$ python3 -q
>>> import numpy as np
>>> np.set_printoptions(precision=3, suppress=True, linewidth=100)
>>> def tidy(a):
...     return np.round(a, 3) + 0
... 
>>> A2 = np.array([[-2, 0], [-1, 3]])
>>> data = np.kron(np.eye(2, dtype=int), A2)
>>> data
array([[-2,  0,  0,  0],
       [-1,  3,  0,  0],
       [ 0,  0, -2,  0],
       [ 0,  0, -1,  3]])
>>> np.kron(np.eye(2, dtype=int), data)
array([[-2,  0,  0,  0,  0,  0,  0,  0],
       [-1,  3,  0,  0,  0,  0,  0,  0],
       [ 0,  0, -2,  0,  0,  0,  0,  0],
       [ 0,  0, -1,  3,  0,  0,  0,  0],
       [ 0,  0,  0,  0, -2,  0,  0,  0],
       [ 0,  0,  0,  0, -1,  3,  0,  0],
       [ 0,  0,  0,  0,  0,  0, -2,  0],
       [ 0,  0,  0,  0,  0,  0, -1,  3]])
>>> A2 = data[0, 0] * data[1:] - np.outer(data[1:, 0], data[0])
>>> A2
array([[ 0, -6,  0,  0],
       [ 0,  0,  4,  0],
       [ 0,  0,  2, -6]])
>>> np.flatnonzero(~A2.round(6).any(axis=1))
array([], dtype=int64)
>>> data[:, 0] / data[0, 0]
array([ 1. ,  0.5, -0. , -0. ])
>>> np.linalg.matrix_rank(A2), np.linalg.matrix_rank(data)
(np.int64(3), np.int64(4))
>>> rng = np.random.default_rng(13)
>>> A2 = data + rng.integers(-2, 3, (4, 2)) @ rng.integers(-2, 3, (2, 4))
>>> A2
array([[-4, -2,  4,  0],
       [-3,  1,  4,  0],
       [ 6,  6, -2, -8],
       [-5, -5,  0,  9]])
>>> np.abs(A2 - data).sum(axis=1)
array([ 8,  8, 20, 17])
>>> np.linalg.matrix_rank(A2 - data, tol=1e-8)
np.int64(2)
>>> tidy(np.linalg.svd(A2 - data, compute_uv=False))
array([15.312,  6.045,  0.   ,  0.   ])
>>> A = np.load("layer4.npy")
>>> A
array([[2, 1, 1],
       [4, 3, 2],
       [2, 1, 2],
       [2, 1, 1],
       [0, 0, 0],
       [2, 2, 1],
       [2, 2, 1],
       [2, 2, 1],
       [2, 2, 1],
       [2, 1, 2],
       [4, 3, 2],
       [2, 2, 1],
       [2, 1, 1],
       [2, 1, 2],
       [4, 2, 3],
       [0, 0, 0],
       [2, 1, 2],
       [4, 3, 3],
       [0, 0, 0],
       [2, 1, 2],
       [4, 3, 2],
       [2, 2, 1],
       [2, 2, 1],
       [0, 0, 0],
       [0, 0, 0],
       [2, 1, 2],
       [2, 2, 1],
       [2, 2, 1],
       [2, 2, 1],
       [2, 2, 1],
       [4, 2, 3]])
>>> C2 = A.T @ A
>>> np.linalg.matrix_rank(C2)
np.int64(3)
>>> tidy(np.linalg.svd(A, compute_uv=False) ** 2)
array([338.521,  10.408,   1.071])
>>> (A @ A.T).shape
(31, 31)
>>> tidy(np.linalg.eigvalsh(C2)[::-1])
array([338.521,  10.408,   1.071])
>>> A2 = np.c_[A[:, :1] @ np.array([[5]]), np.array([1, 7, 5, 5, 9, 5, 5, 5, 1, 6, 6, 5, 6, 5, 2, 1, 6, 2, 1, 1, 5, 8, 1, 0, 4, 9, 6, 1, 0, 8, 9])]
>>> A2
array([[10,  1],
       [20,  7],
       [10,  5],
       [10,  5],
       [ 0,  9],
       [10,  5],
       [10,  5],
       [10,  5],
       [10,  1],
       [10,  6],
       [20,  6],
       [10,  5],
       [10,  6],
       [10,  5],
       [20,  2],
       [ 0,  1],
       [10,  6],
       [20,  2],
       [ 0,  1],
       [10,  1],
       [20,  5],
       [10,  8],
       [10,  1],
       [ 0,  0],
       [ 0,  4],
       [10,  9],
       [10,  6],
       [10,  1],
       [10,  0],
       [10,  8],
       [20,  9]])
>>> tidy(np.linalg.norm(np.linalg.qr(A)[0].T @ A2, axis=0) ** 2 / ((A2 ** 2).sum(axis=0) + 1e-12))
array([1.   , 0.629])
>>> tidy(np.linalg.norm(A2 - A @ np.linalg.lstsq(A, A2)[0], axis=0))
array([ 0.   , 17.563])
>>> A.sum(axis=0)
array([64, 47, 41])
>>> np.unravel_index(np.abs(A).argmax(), A.shape)
(np.int64(1), np.int64(0))
>>> tidy(np.linalg.norm(A))
np.float64(18.708)
>>> A2 = np.array([[3, 1, 3, 2, 2, 3, 2, 2, 2],
...     [0, 3, 2, 2, 2, 1, 1, 3, 3],
...     [2, 1, 3, 3, 2, 0, 2, 1, 2],
...     [2, 3, 0, 3, 2, 3, 0, 3, 1],
...     [1, 1, 0, 1, 3, 0, 0, 3, 3],
...     [1, 0, 2, 2, 0, 1, 3, 2, 1],
...     [0, 1, 3, 0, 1, 0, 3, 2, 0],
...     [2, 2, 2, 3, 2, 3, 2, 3, 2],
...     [1, 0, 0, 3, 3, 2, 2, 3, 1]])
>>> A2[-1] = A2[0]
>>> K = A2 + 0.05 * np.eye(9)
>>> K
array([[3.05, 1.  , 3.  , 2.  , 2.  , 3.  , 2.  , 2.  , 2.  ],
       [0.  , 3.05, 2.  , 2.  , 2.  , 1.  , 1.  , 3.  , 3.  ],
       [2.  , 1.  , 3.05, 3.  , 2.  , 0.  , 2.  , 1.  , 2.  ],
       [2.  , 3.  , 0.  , 3.05, 2.  , 3.  , 0.  , 3.  , 1.  ],
       [1.  , 1.  , 0.  , 1.  , 3.05, 0.  , 0.  , 3.  , 3.  ],
       [1.  , 0.  , 2.  , 2.  , 0.  , 1.05, 3.  , 2.  , 1.  ],
       [0.  , 1.  , 3.  , 0.  , 1.  , 0.  , 3.05, 2.  , 0.  ],
       [2.  , 2.  , 2.  , 3.  , 2.  , 3.  , 2.  , 3.05, 2.  ],
       [3.  , 1.  , 3.  , 2.  , 2.  , 3.  , 2.  , 2.  , 2.05]])
>>> tidy(np.abs(np.linalg.eigvals(K)).max())
np.float64(16.377)
>>> tidy(np.sort(np.abs(np.linalg.eigvals(K))))
array([ 0.045,  0.05 ,  0.92 ,  0.92 ,  1.68 ,  2.833,  3.326,  3.326, 16.377])
>>> W1 = np.array([[-2, 1, -2],
...     [1, 0, 2],
...     [1, 1, 0],
...     [2, 2, 2],
...     [-2, 0, -1],
...     [1, 2, 0],
...     [0, 1, 0],
...     [-2, -2, -2],
...     [-1, 0, 2]])
>>> beta = np.array([9, -3, 7])
>>> hid = np.maximum(K @ W1 + beta, 0)
>>> tidy((hid > 0).mean(axis=0))
array([0.889, 0.667, 1.   ])
>>> Z = np.array([[-1, 3, 3], [-8, -2, 5], [3, 5, -6]])
>>> (hid @ Z).round(6).argmax(axis=1)
array([2, 1, 1, 1, 1, 1, 1, 1, 2])
>>> A2 = np.array([[0, 3, 1],
...     [3, 2, 2],
...     [1, 1, 3],
...     [2, 0, 3],
...     [-2, 1, -3],
...     [3, 3, -2],
...     [-2, 2, -3],
...     [-2, -2, 1],
...     [-3, 2, 1]])
>>> np.linalg.matrix_rank(K @ A2)
np.int64(3)
>>> np.linalg.matrix_rank(np.vstack([K, A2.T]))
np.int64(9)
>>> tidy(np.linalg.norm(K, 1)), tidy(np.linalg.norm(K, np.inf))
(np.float64(21.05), np.float64(21.05))
>>> tidy(np.linalg.norm(K) ** 2 / np.linalg.norm(K, 2) ** 2)
np.float64(1.248)
>>> tidy(np.linalg.norm(K, 2))
np.float64(16.73)
>>> J = np.loadtxt("data.csv", delimiter=",")
>>> J
array([[ 1.008,  0.997, -1.008,  3.02 , -0.026],
       [ 0.968,  0.973, -1.035,  2.978, -0.037],
       [ 1.023,  1.012, -0.997,  2.959, -0.02 ],
       [ 0.993,  0.992, -0.986,  3.025,  0.008],
       [ 1.013,  0.996, -1.017,  2.982, -0.01 ],
       [ 0.997,  0.973, -1.011,  2.952,  0.013],
       [ 0.972,  1.012, -0.997,  3.036,  0.003],
       [ 1.039,  0.983, -1.028,  3.033,  0.014],
       [ 0.02 , -3.031,  0.005, -0.018, -2.044],
       [-0.008, -2.998, -0.011, -0.018, -2.007],
       [ 0.008, -2.989, -0.004,  0.002, -1.979],
       [ 0.033, -2.985, -0.009,  0.003, -2.016],
       [ 0.013, -3.01 ,  0.009, -0.029, -2.018],
       [ 0.007, -3.02 , -0.011, -0.029, -2.026],
       [ 0.023, -3.005,  0.015,  0.023, -1.993],
       [ 0.007, -2.984, -0.024, -0.009, -2.006],
       [-2.995,  2.017,  0.991, -0.006, -0.013],
       [-3.   ,  2.034,  1.015,  0.007,  0.031],
       [-2.998,  1.969,  0.995, -0.015,  0.006],
       [-3.016,  1.999,  1.038, -0.013, -0.007],
       [-2.975,  1.962,  0.965, -0.047,  0.007],
       [-2.98 ,  1.999,  0.995, -0.025, -0.025],
       [-2.992,  2.001,  1.002, -0.029,  0.022],
       [-2.972,  1.972,  0.977,  0.026, -0.025]])
>>> z = J[:, 0] > np.median(J[:, 0])
>>> f = J[z].mean(axis=0) - J[~z].mean(axis=0)
>>> z.astype(int)
array([1, 1, 1, 1, 1, 1, 1, 1, 1, 0, 0, 1, 1, 0, 1, 0, 0, 0, 0, 0, 0, 0, 0, 0])
>>> arr = np.array([[-1.04, 1.07, 0.48, -2.94, 1.14, -1.06, 0.44, 1.11],
...     [0.0, 0.12, -2.66, -0.78, 2.03, 1.07, -2.93, 1.6],
...     [-0.64, -0.92, 2.64, -0.18, 0.43, -0.03, 1.59, -1.02],
...     [0.01, 1.37, -0.44, -1.38, -0.7, -1.04, 0.27, 0.73],
...     [-0.11, -2.33, -0.59, 2.76, 1.6, 1.87, -1.09, -0.84]])
>>> [round(float(x), 3) for x in np.linalg.svd(arr, compute_uv=False)[:3]]
[6.122, 5.618, 3.042]
>>> np.linalg.matrix_rank(arr, rtol=0.1)
np.int64(3)
>>> tidy(np.linalg.norm(arr, 2) / np.linalg.norm(arr))
np.float64(0.691)
